% ipython --no-banner

In [1]: import numpy as np

In [2]: np.set_printoptions(precision=3, suppress=True, linewidth=140)

In [3]: X = np.load("mat.npy")

In [4]: print(X)
[[ 6.175 -6.282 -6.594  2.771]
 [ 4.111 -6.282 -7.185  0.426]
 [ 5.226 -5.036 -6.165  0.214]
 [ 4.553 -6.332 -7.355  1.41 ]
 [ 3.995 -5.366 -7.716  0.195]
 [ 7.434 -5.291 -8.869  0.993]
 [-3.892 -7.064 -2.776 -0.823]
 [ 6.295 -5.208 -6.459  0.202]
 [ 3.592 -7.231 -6.261  0.803]
 [-3.427 -6.661 -4.17  -0.993]
 [ 4.427 -4.952 -7.774  1.273]
 [-3.13  -7.179 -3.641 -2.426]
 [ 4.831 -6.557 -8.125  1.294]
 [-1.285 -7.471 -3.668 -2.505]
 [ 6.221 -6.199 -7.159  0.662]
 [-2.945 -7.218 -3.357 -3.103]
 [-3.033 -6.091 -2.943 -0.809]
 [ 6.267 -5.79  -6.143 -0.508]
 [-3.718 -6.033 -2.799 -1.299]
 [-3.443 -8.773 -4.532 -1.178]
 [-3.611 -6.456 -2.822 -3.538]
 [-1.672 -6.427 -3.968 -1.709]
 [-1.499 -5.838 -4.256 -3.122]
 [-2.537 -6.628 -5.276 -0.898]
 [ 5.525 -6.667 -5.45   0.388]
 [-3.996 -5.586 -4.188 -0.66 ]
 [-0.864 -6.583 -4.441 -2.174]]

In [5]: vec = np.array([-1, -3, 3, 5])

In [6]: target = X @ vec

In [7]: np.linalg.solve(X.T @ X, X.T @ target)
Out[7]: array([-1., -3.,  3.,  5.])

In [8]: try:
   ...:     np.linalg.solve(X, target)
   ...: except np.linalg.LinAlgError as e:
   ...:     print(e)
   ...: 
Last 2 dimensions of the array must be square

In [9]: np.linalg.lstsq(X, target)[0]
Out[9]: array([-1., -3.,  3.,  5.])

In [10]: rng = np.random.default_rng(4855)

In [11]: target = target + 0.05 * rng.normal(size=27)

In [12]: target
Out[12]: 
array([  6.69 ,  -4.684,  -7.532,  -0.659, -10.067, -13.123,  12.577,  -9.1  ,   3.256,   6.007,  -6.543,   1.563,  -3.059,   0.2  ,
        -5.769,  -0.967,   8.463,  -9.896,   6.946,  10.244,  -3.257,   0.514,  -9.348,   2.077,   0.06 ,   4.89 ,  -3.593])

In [13]: coef, *_ = np.linalg.lstsq(X, target)

In [14]: round(np.linalg.norm(target - X @ coef), 3)
Out[14]: np.float64(0.208)

In [15]: [round(float(np.linalg.norm(np.linalg.solve(X.T @ X + lam * np.eye(4), X.T @ target))), 2) for lam in (0, 1, 10, 100)]
Out[15]: [6.62, 6.25, 4.23, 1.26]

In [16]: coef.round()
Out[16]: array([-1., -3.,  3.,  5.])

In [17]: np.round(X.T @ (target - X @ coef), 3) + 0
Out[17]: array([0., 0., 0., 0.])

In [18]: coef
Out[18]: array([-1.004, -2.988,  2.987,  4.991])

In [19]: t3 = np.stack([X, -2 * X, X[::-1]])

In [20]: np.linalg.matrix_rank(t3)
Out[20]: array([4, 4, 4])

In [21]: print(np.linalg.matrix_rank(t3.reshape(3, -1)))
2

In [22]: (t3 @ X.T).shape
Out[22]: (3, 27, 27)

In [23]: np.einsum("bij,cij->bc", t3, t3)
Out[23]: 
array([[ 2538.185, -5076.369,  1771.179],
       [-5076.369, 10152.739, -3542.358],
       [ 1771.179, -3542.358,  2538.185]])

In [24]: np.linalg.norm(t3, axis=(1, 2))
Out[24]: array([ 50.38 , 100.761,  50.38 ])

In [25]: out = np.c_[X[:, :1] @ np.array([[-2]]), np.array([1, -4, -2, -1, -4, 1, 5, -1, -1, -1, 4, 3, -1, 1, -3, 1, 1, -3, 3, -5, 3, 1, -3, -3, -3, -5, -1])]

In [26]: out
Out[26]: 
array([[-12.35 ,   1.   ],
       [ -8.222,  -4.   ],
       [-10.452,  -2.   ],
       [ -9.106,  -1.   ],
       [ -7.99 ,  -4.   ],
       [-14.868,   1.   ],
       [  7.784,   5.   ],
       [-12.59 ,  -1.   ],
       [ -7.184,  -1.   ],
       [  6.854,  -1.   ],
       [ -8.854,   4.   ],
       [  6.26 ,   3.   ],
       [ -9.662,  -1.   ],
       [  2.57 ,   1.   ],
       [-12.442,  -3.   ],
       [  5.89 ,   1.   ],
       [  6.066,   1.   ],
       [-12.534,  -3.   ],
       [  7.436,   3.   ],
       [  6.886,  -5.   ],
       [  7.222,   3.   ],
       [  3.344,   1.   ],
       [  2.998,  -3.   ],
       [  5.074,  -3.   ],
       [-11.05 ,  -3.   ],
       [  7.992,  -5.   ],
       [  1.728,  -1.   ]])

In [27]: np.round(np.linalg.lstsq(X, out[:, 0])[0], 3) + 0
Out[27]: array([-2.,  0.,  0.,  0.])

In [28]: print(np.linalg.matrix_rank(np.c_[X, out]))
5

In [29]: np.linalg.matrix_rank(out)
Out[29]: np.int64(2)

In [30]: np.linalg.norm(np.linalg.qr(X)[0].T @ out, axis=0) ** 2 / ((out ** 2).sum(axis=0) + 1e-12)
Out[30]: array([1.   , 0.136])
